>>> import numpy as np
>>> import numpy.linalg as la
>>> np.set_printoptions(precision=2, suppress=True, linewidth=160)
>>> def rd(a):
...     return np.round(a, 2) + 0
... 
>>> M = np.load("dump.npy")
>>> rd(M)
array([[-0.06, -0.26, -1.06, -0.09, -0.16, -1.26, -1.  , -0.43],
       [ 0.42, -1.04,  0.48, -0.66, -1.15, -0.47,  0.68, -0.26],
       [-0.6 ,  0.86, -1.  , -0.67, -0.9 ,  0.24,  0.57,  0.52],
       [ 0.  ,  0.3 , -0.18, -0.24, -0.2 ,  0.81, -0.1 , -1.76],
       [-1.38, -0.29,  0.16,  1.2 , -0.42, -0.27,  0.43, -0.33],
       [-0.66,  0.9 ,  1.12, -0.82,  0.19, -0.84, -0.18, -0.25],
       [-0.3 , -0.16,  0.51,  0.  , -0.97,  0.7 , -1.41,  0.44],
       [-1.02, -1.06, -0.24, -0.97,  0.8 ,  0.45, -0.05,  0.1 ]])
>>> rng = np.random.default_rng(9451)
>>> M2 = M + rng.integers(-2, 3, (8, 3)) @ rng.integers(-2, 3, (3, 8))
>>> rd(M2)
array([[-0.06,  3.74, -3.06, -2.09,  1.84, -1.26,  3.  , -0.43],
       [ 1.42, -4.04,  3.48,  3.34, -4.15, -1.47, -5.32,  2.74],
       [ 2.4 ,  3.86,  0.  , -0.67, -5.9 , -2.76, -1.43,  1.52],
       [-2.  , -3.7 ,  0.82,  2.76,  2.8 ,  2.81, -2.1 ,  0.24],
       [-0.38,  3.71, -1.84, -2.8 , -1.42, -1.27,  4.43, -3.33],
       [-0.66, -0.1 ,  2.12,  1.18,  0.19, -0.84, -2.18,  1.75],
       [-2.3 , -6.16,  2.51,  4.  ,  1.03,  2.7 , -5.41,  2.44],
       [-3.02, -4.06, -1.24, -2.97,  2.8 ,  2.45,  1.95, -3.9 ]])
>>> rd(la.svd(M2 - M, compute_uv=False))
array([17.16, 11.64,  5.02,  0.  ,  0.  ,  0.  ,  0.  ,  0.  ])
>>> np.allclose(M2, M2.T)
False
>>> rd(np.trace(M2))
np.float64(-12.91)
>>> vec = np.array([0, 0, 2, 0, 1, 2, 0, 0])
>>> rd(M @ vec)
array([-4.81, -1.13, -2.42,  1.06, -0.65,  0.76,  1.46,  1.21])
>>> rd(np.einsum("ij,j->i", M, vec))
array([-4.81, -1.13, -2.42,  1.06, -0.65,  0.76,  1.46,  1.21])
>>> (M @ vec).argmax()
np.int64(6)
>>> r0 = np.array([-1, 3, -2])
>>> rd(np.polyval(r0, M[7]))
array([-6.09, -6.28, -2.79, -5.83, -0.24, -0.86, -2.15, -1.72])
>>> rd(np.correlate(M[7], M[5], "full"))
array([ 0.25,  0.44,  1.1 ,  0.98,  0.81,  0.23, -2.82,  0.  , -1.16, -0.26,  1.92, -0.26, -0.23,  0.12, -0.06])
>>> rd(np.cross(M[7, :3], M[5, :3]))
array([-0.97,  1.31, -1.61])
>>> rd(np.trace(M))
np.float64(-4.91)
>>> rd((M - M.T) / 2)
array([[ 0.  , -0.34, -0.23, -0.05,  0.61, -0.3 , -0.35,  0.3 ],
       [ 0.34,  0.  , -0.19, -0.48, -0.43, -0.68,  0.42,  0.4 ],
       [ 0.23,  0.19,  0.  , -0.24, -0.53, -0.44,  0.03,  0.38],
       [ 0.05,  0.48,  0.24,  0.  , -0.7 ,  0.82, -0.05, -0.4 ],
       [-0.61,  0.43,  0.53,  0.7 ,  0.  , -0.23,  0.7 , -0.57],
       [ 0.3 ,  0.68,  0.44, -0.82,  0.23,  0.  , -0.44, -0.35],
       [ 0.35, -0.42, -0.03,  0.05, -0.7 ,  0.44,  0.  ,  0.24],
       [-0.3 , -0.4 , -0.38,  0.4 ,  0.57,  0.35, -0.24,  0.  ]])
>>> np.allclose(M, M.T)
False
>>> rd(np.sort(np.abs(la.eigvals(M))))
array([2., 2., 2., 2., 2., 2., 2., 2.])
>>> rd((M + M.T) / 2)
array([[-0.06,  0.08, -0.83, -0.05, -0.77, -0.96, -0.65, -0.72],
       [ 0.08, -1.04,  0.67, -0.18, -0.72,  0.21,  0.26, -0.66],
       [-0.83,  0.67, -1.  , -0.43, -0.37,  0.68,  0.54,  0.14],
       [-0.05, -0.18, -0.43, -0.24,  0.5 ,  0.  , -0.05, -1.36],
       [-0.77, -0.72, -0.37,  0.5 , -0.42, -0.04, -0.27,  0.24],
       [-0.96,  0.21,  0.68,  0.  , -0.04, -0.84,  0.26,  0.1 ],
       [-0.65,  0.26,  0.54, -0.05, -0.27,  0.26, -1.41,  0.19],
       [-0.72, -0.66,  0.14, -1.36,  0.24,  0.1 ,  0.19,  0.1 ]])
>>> rd(np.abs(la.eigvals(M)).max())
np.float64(2.0)
>>> A = np.loadtxt("arr.csv", delimiter=",")
>>> rd(A)
array([[  7.93,   1.99, -15.06,   8.31,  -6.1 ,   0.22],
       [  7.08,  -0.35, -14.99,   8.38,  -7.27,   1.47],
       [  0.09, -11.82,  -8.77,   5.44, -10.19,   7.07],
       [ -4.73,   5.3 ,  13.68,  -7.88,   9.18,  -4.  ],
       [  8.26,  14.43,  -6.72,   3.08,   4.21,  -7.15],
       [ -2.69, -14.26,  -4.75,   3.32,  -9.55,   8.04],
       [  0.91, -10.89,  -9.81,   5.98, -10.21,   6.66],
       [ -8.13,  -2.6 ,  15.02,  -8.26,   5.77,   0.11],
       [  9.27,  11.84, -10.69,   5.41,   1.  ,  -5.42],
       [ -8.37,  -3.42,  14.93,  -8.17,   5.31,   0.56],
       [  8.26,  14.43,  -6.71,   3.08,   4.21,  -7.15],
       [ -4.05,   6.47,  13.12,  -7.62,   9.51,  -4.58],
       [ -9.29,  -7.95,  13.55,  -7.2 ,   2.34,   3.1 ],
       [  5.33,  -4.17, -14.12,   8.08,  -8.81,   3.44],
       [  0.68, -11.16,  -9.52,   5.83, -10.21,   6.78],
       [ -0.97,  10.83,   9.87,  -6.01,  10.21,  -6.63],
       [  0.5 ,  12.43,   7.98,  -5.03,  10.13,  -7.33]])
>>> Uu, sig, vt = la.svd(A)
>>> V = vt[:(sig > 1e-8).sum()]
>>> vec = A[6] + 4 * A[13] + rng.integers(2) * np.eye(6)[4]
>>> rd(vec)
array([ 22.24, -27.59, -66.3 ,  38.29, -45.46,  20.41])
>>> rd(la.norm(vec - V.T @ V @ vec))
np.float64(0.0)
>>> la.matrix_rank(np.vstack([A, vec]))
np.int64(2)
>>> rd(np.diag(V.T @ V))
array([0.22, 0.6 , 0.57, 0.18, 0.26, 0.17])
